$ python -q
>>> import numpy as np
>>> from numpy import linalg as LA
>>> np.set_printoptions(precision=3, suppress=True, linewidth=140)
>>> def tidy(a):
...     return np.round(a, 3) + 0
... 
>>> X = np.load("dump.npy")
>>> X
array([[1, 2, 2, 3, 0, 0, 1, 1, 2, 0, 3, 2, 1, 0],
       [0, 3, 0, 0, 0, 3, 0, 1, 1, 3, 1, 3, 1, 2],
       [0, 0, 1, 1, 2, 1, 3, 1, 3, 0, 2, 3, 2, 1],
       [0, 0, 0, 2, 3, 0, 1, 2, 1, 2, 3, 1, 3, 3],
       [0, 0, 0, 0, 0, 1, 1, 0, 1, 0, 3, 3, 1, 0],
       [0, 0, 0, 0, 0, 0, 2, 0, 3, 2, 3, 3, 2, 3],
       [0, 0, 0, 0, 0, 0, 0, 1, 2, 2, 2, 0, 3, 0],
       [0, 0, 0, 0, 0, 0, 0, 0, 1, 1, 1, 3, 0, 2],
       [0, 0, 0, 0, 0, 0, 0, 0, 0, 2, 2, 0, 3, 3],
       [0, 0, 0, 0, 0, 0, 0, 0, 0, 1, 2, 3, 0, 3],
       [0, 0, 0, 0, 0, 0, 0, 0, 0, 0, 0, 3, 0, 3],
       [0, 0, 0, 0, 0, 0, 0, 0, 0, 0, 0, 1, 0, 3],
       [0, 0, 0, 0, 0, 0, 0, 0, 0, 0, 0, 0, 3, 0],
       [0, 0, 0, 0, 0, 0, 0, 0, 0, 0, 0, 0, 0, 0]])
>>> def softmax(z):
...     e = np.exp(z - z.max(axis=-1, keepdims=True))
...     return e / e.sum(axis=-1, keepdims=True)
... 
>>> tidy(softmax(10 * X[11]))
array([0., 0., 0., 0., 0., 0., 0., 0., 0., 0., 0., 0., 0., 1.])
>>> scores = X @ X.T / np.sqrt(14)
>>> print(softmax(scores).round(6).argmax(axis=1))
[0 1 2 3 5 5 3 5 3 5 5 5 3 0]
